% python3 -q
>>> import numpy as np
>>> from numpy import linalg as LA
>>> np.set_printoptions(suppress=True, linewidth=200)
>>> m1 = np.array([[4, 4, 4, 4], [4, 8, 8, 8], [4, 8, 12, 12], [4, 8, 12, 16]])
>>> print(np.allclose(m1 @ m1.T, m1.T @ m1))
True
>>> print(np.round(LA.det(m1), 3))
256.0
>>> print((m1 + m1.T) / 2)
[[ 4.  4.  4.  4.]
 [ 4.  8.  8.  8.]
 [ 4.  8. 12. 12.]
 [ 4.  8. 12. 16.]]
>>> print(m1 @ m1)
[[ 64 112 144 160]
 [112 208 272 304]
 [144 272 368 416]
 [160 304 416 480]]
>>> print(np.round(np.abs(LA.eigvals(m1)).max(), 3))
33.163
>>> print(LA.matrix_power(m1, 2))
[[ 64 112 144 160]
 [112 208 272 304]
 [144 272 368 416]
 [160 304 416 480]]
>>> assert m1 == m1.T
Traceback (most recent call last):
  File "<python-input-10>", line 1, in <module>
    assert m1 == m1.T
           ^^^^^^^^^^
ValueError: The truth value of an array with more than one element is ambiguous. Use a.any() or a.all()
>>> m1.inv()
Traceback (most recent call last):
  File "<python-input-11>", line 1, in <module>
    m1.inv()
    ^^^^^^
AttributeError: 'numpy.ndarray' object has no attribute 'inv'
>>> x0 = np.ones(4)
>>> for _ in range(7):
...     x0 = m1 @ x0
...     x0 /= LA.norm(x0)
...     print(round(x0 @ m1 @ x0, 3))
... 
33.122
33.163
33.163
33.163
33.163
33.163
33.163
>>> print(x0.round(3))
[0.228 0.429 0.577 0.657]
>>> vals, V = LA.eig(m1)
>>> print(vals.round(3))
[33.163  4.     1.704  1.132]
>>> vals, V = LA.eigvalsh(m1)
Traceback (most recent call last):
  File "<python-input-17>", line 1, in <module>
    vals, V = LA.eigvalsh(m1)
    ^^^^^^^
ValueError: too many values to unpack (expected 2)
>>> vals, V = LA.eigh(m1)
>>> print((vals > 1e-8).sum(), (vals < -1e-8).sum())
4 0
>>> print(np.round(LA.svd(m1, compute_uv=False), 3))
[33.163  4.     1.704  1.132]
>>> print(np.round(LA.eigvalsh(m1 + 2 * np.eye(4)), 3))
[ 3.132  3.704  6.    35.163]
>>> print(np.round(V @ np.diag(vals) @ V.T, 3))
[[ 4.  4.  4.  4.]
 [ 4.  8.  8.  8.]
 [ 4.  8. 12. 12.]
 [ 4.  8. 12. 16.]]
